In [1]: import numpy as np

In [2]: np.set_printoptions(suppress=True, linewidth=100)

In [3]: def rd(a):
   ...:     return np.round(a, 2) + 0
   ...: 

In [4]: M = np.loadtxt("mat.csv", delimiter=",")

In [5]: M
Out[5]: 
array([[-6., -1.,  0.,  0.,  1.],
       [-3., 11.,  3., -1., -3.],
       [ 0., -2.,  9.,  0., -3.],
       [ 1.,  2.,  3., -1., -3.],
       [ 3.,  3.,  0.,  2.,  5.]])

In [6]: vec = np.array([-2, 1, -1, 1, -1])

In [7]: a = np.maximum(M @ vec, 0)

In [8]: np.maximum(M @ vec, 0) - np.maximum(-M @ vec, 0)
Out[8]: array([10., 16., -8., -1., -6.])

In [9]: a
Out[9]: array([10., 16.,  0.,  0.,  0.])

In [10]: M.T @ a
Out[10]: array([-108.,  166.,   48.,  -16.,  -38.])

In [11]: Q = M.astype(float).copy()

In [12]: for j in range(5):
    ...:     Q[:, j] -= Q[:, :j] @ (Q[:, :j].T @ Q[:, j])
    ...:     Q[:, j] /= np.linalg.norm(Q[:, j])
    ...: 

In [13]: rd(Q.T @ Q)
Out[13]: 
array([[1., 0., 0., 0., 0.],
       [0., 1., 0., 0., 0.],
       [0., 0., 1., 0., 0.],
       [0., 0., 0., 1., 0.],
       [0., 0., 0., 0., 1.]])

In [14]: left, sv, vt = np.linalg.svd(M)

In [15]: np.argmax(sv[:-1] / (sv[1:] + 1e-6)) + 1
Out[15]: np.int64(4)

In [16]: B = left[:, :4] @ np.diag(sv[:4]) @ vt[:4]

In [17]: rd(np.linalg.norm(M - B) / np.linalg.norm(M))
Out[17]: np.float64(0.01)

In [18]: rd(np.abs(M - B).max())
Out[18]: np.float64(0.2)

In [19]: data = np.load("arr.npy")

In [20]: rd(data)
Out[20]: 
array([[ 1.  ,  0.  ,  0.  ,  0.  ,  0.  ,  0.  ],
       [ 0.  ,  0.87,  0.  ,  0.  ,  0.  ,  0.5 ],
       [ 0.  ,  0.  ,  1.  ,  0.  ,  0.  ,  0.  ],
       [ 0.  ,  0.  ,  0.  ,  1.  ,  0.  ,  0.  ],
       [ 0.  ,  0.  ,  0.  ,  0.  ,  1.  ,  0.  ],
       [ 0.  , -0.5 ,  0.  ,  0.  ,  0.  ,  0.87]])

In [21]: # keeps lengths

In [22]: rd(np.linalg.eigvals(M).sum().real)
Out[22]: np.float64(18.0)

In [23]: rd(np.linalg.det(M[::-1]))
Out[23]: np.float64(1227.0)

In [24]: rd(np.linalg.eigvals(M))
Out[24]: array([-0.34+0.j  , -6.35+0.j  ,  9.59+3.52j,  9.59-3.52j,  5.51+0.j  ])

In [25]: rd(np.linalg.det(M.T))
Out[25]: np.float64(1227.0)

In [26]: np.einsum("ii->", M)
Out[26]: np.float64(18.0)

In [27]: np.kron(np.eye(2, dtype=int), M)
Out[27]: 
array([[-6., -1.,  0.,  0.,  1., -0., -0.,  0.,  0.,  0.],
       [-3., 11.,  3., -1., -3., -0.,  0.,  0., -0., -0.],
       [ 0., -2.,  9.,  0., -3.,  0., -0.,  0.,  0., -0.],
       [ 1.,  2.,  3., -1., -3.,  0.,  0.,  0., -0., -0.],
       [ 3.,  3.,  0.,  2.,  5.,  0.,  0.,  0.,  0.,  0.],
       [-0., -0.,  0.,  0.,  0., -6., -1.,  0.,  0.,  1.],
       [-0.,  0.,  0., -0., -0., -3., 11.,  3., -1., -3.],
       [ 0., -0.,  0.,  0., -0.,  0., -2.,  9.,  0., -3.],
       [ 0.,  0.,  0., -0., -0.,  1.,  2.,  3., -1., -3.],
       [ 0.,  0.,  0.,  0.,  0.,  3.,  3.,  0.,  2.,  5.]])

In [28]: rd(data.reshape(2, -1))
Out[28]: 
array([[ 1.  ,  0.  ,  0.  ,  0.  ,  0.  ,  0.  ,  0.  ,  0.87,  0.  ,  0.  ,  0.  ,  0.5 ,  0.  ,
         0.  ,  1.  ,  0.  ,  0.  ,  0.  ],
       [ 0.  ,  0.  ,  0.  ,  1.  ,  0.  ,  0.  ,  0.  ,  0.  ,  0.  ,  0.  ,  1.  ,  0.  ,  0.  ,
        -0.5 ,  0.  ,  0.  ,  0.  ,  0.87]])

In [29]: rd(data.ravel(order="F"))
Out[29]: 
array([ 1.  ,  0.  ,  0.  ,  0.  ,  0.  ,  0.  ,  0.  ,  0.87,  0.  ,  0.  ,  0.  , -0.5 ,  0.  ,
        0.  ,  1.  ,  0.  ,  0.  ,  0.  ,  0.  ,  0.  ,  0.  ,  1.  ,  0.  ,  0.  ,  0.  ,  0.  ,
        0.  ,  0.  ,  1.  ,  0.  ,  0.  ,  0.5 ,  0.  ,  0.  ,  0.  ,  0.87])

In [30]: blk = data.reshape(6, 2, -1)

In [31]: rd(blk[:, 0])
Out[31]: 
array([[ 1.  ,  0.  ,  0.  ],
       [ 0.  ,  0.87,  0.  ],
       [ 0.  ,  0.  ,  1.  ],
       [ 0.  ,  0.  ,  0.  ],
       [ 0.  ,  0.  ,  0.  ],
       [ 0.  , -0.5 ,  0.  ]])

In [32]: rd(blk.sum(axis=1))
Out[32]: 
array([[ 1.  ,  0.  ,  0.  ],
       [ 0.  ,  0.87,  0.5 ],
       [ 0.  ,  0.  ,  1.  ],
       [ 1.  ,  0.  ,  0.  ],
       [ 0.  ,  1.  ,  0.  ],
       [ 0.  , -0.5 ,  0.87]])

In [33]: vec = np.array([2, 2, 9, -2, 4, 6])

In [34]: target = data @ vec

In [35]: coef, lr = np.zeros(6), 1 / np.linalg.norm(data, 2) ** 2

In [36]: for i in range(4):
    ...:     coef -= lr * data.T @ (data @ coef - target)
    ...:     if i % 1 == 0: print(i, round(np.linalg.norm(data @ coef - target), 2))
    ...: 
0 0.0
1 0.0
2 0.0
3 0.0

In [37]: rd(coef)
Out[37]: array([ 2.,  2.,  9., -2.,  4.,  6.])

In [38]: rd(np.linalg.cond(data))
Out[38]: np.float64(1.0)

In [39]: vec = np.array([1, 0, -3, 0, 0, -3])

In [40]: rd(np.abs(np.linalg.eigvals(data)))
Out[40]: array([1., 1., 1., 1., 1., 1.])

In [41]: 6 - np.linalg.matrix_rank(data - np.eye(6), tol=1e-8)
Out[41]: np.int64(4)

In [42]: rd(np.linalg.norm(vec)), rd(np.linalg.norm(data @ vec))
Out[42]: (np.float64(4.36), np.float64(4.36))

In [43]: B = np.array([[1, -2], [0, -1]])

In [44]: X = np.tile(B, (2, 2))

In [45]: X
Out[45]: 
array([[ 1, -2,  1, -2],
       [ 0, -1,  0, -1],
       [ 1, -2,  1, -2],
       [ 0, -1,  0, -1]])

In [46]: [round(float(x), 2) for x in np.linalg.svd(X, compute_uv=False)[:3]]
Out[46]: [4.83, 0.83, 0.0]

In [47]: np.linalg.matrix_rank(X, rtol=0.1)
Out[47]: np.int64(2)

In [48]: arr = np.array([[0, 0, 1, 1, 0, 0],
    ...:     [0, 0, 0, 1, 1, 0],
    ...:     [0, 0, 0, 0, 1, 1],
    ...:     [1, 0, 0, 0, 0, 1],
    ...:     [1, 1, 0, 0, 0, 0],
    ...:     [0, 1, 1, 0, 0, 0]])

In [49]: # rows and columns are dependent

In [50]: B = np.array([[2, 1], [3, -2], [-1, 3], [2, -1], [-2, 1], [3, 0]])

In [51]: np.einsum("ij,ij->", arr, B)
ValueError: operands could not be broadcast together with remapped shapes [original->remapped]: (6,6)->(6,6) (6,2)->(6,2) 


In [52]: np.linalg.matrix_rank(arr @ B)
Out[52]: np.int64(2)

In [53]: arr @ B
Out[53]: 
array([[ 1,  2],
       [ 0,  0],
       [ 1,  1],
       [ 5,  1],
       [ 5, -1],
       [ 2,  1]])

In [54]: B.T @ arr.T
Out[54]: 
array([[ 1,  0,  1,  5,  5,  2],
       [ 2,  0,  1,  1, -1,  1]])

In [55]: np.einsum("ik,kj->ji", arr, B)
Out[55]: 
array([[ 1,  0,  1,  5,  5,  2],
       [ 2,  0,  1,  1, -1,  1]])

In [56]: np.einsum("ij,ij->i", arr, arr)
Out[56]: array([2, 2, 2, 2, 2, 2])

In [57]: blk = np.stack([arr, -1 * arr, arr[::-1]])

In [58]: np.einsum("bij,cij->bc", blk, blk)
Out[58]: 
array([[ 12, -12,   4],
       [-12,  12,  -4],
       [  4,  -4,  12]])

In [59]: blk.shape
Out[59]: (3, 6, 6)

In [60]: (blk @ arr.T).shape
Out[60]: (3, 6, 6)

In [61]: np.linalg.matrix_rank(blk.reshape(3, -1))
Out[61]: np.int64(2)

In [62]: rd(np.linalg.det(blk))
Out[62]: array([0., 0., 0.])

In [63]: rng = np.random.default_rng(2753)

In [64]: z = rng.permutation(6)

In [65]: z
Out[65]: array([5, 4, 2, 3, 1, 0])

In [66]: B = arr[z][:, z]

In [67]: rd(np.linalg.det(B)), rd(np.linalg.det(arr[z]))
Out[67]: (np.float64(0.0), np.float64(0.0))

In [68]: left, sv, vt = np.linalg.svd(arr)

In [69]: np.argmax(sv[:-1] / (sv[1:] + 1e-6)) + 1
Out[69]: np.int64(5)

In [70]: B = left[:, :5] @ np.diag(sv[:5]) @ vt[:5]

In [71]: rd(np.linalg.norm(arr - B, 2)), rd(sv[5])
Out[71]: (np.float64(0.0), np.float64(0.0))

In [72]: rd(np.linalg.norm(arr - B) / np.linalg.norm(arr))
Out[72]: np.float64(0.0)

In [73]: rd(B)
Out[73]: 
array([[0., 0., 1., 1., 0., 0.],
       [0., 0., 0., 1., 1., 0.],
       [0., 0., 0., 0., 1., 1.],
       [1., 0., 0., 0., 0., 1.],
       [1., 1., 0., 0., 0., 0.],
       [0., 1., 1., 0., 0., 0.]])
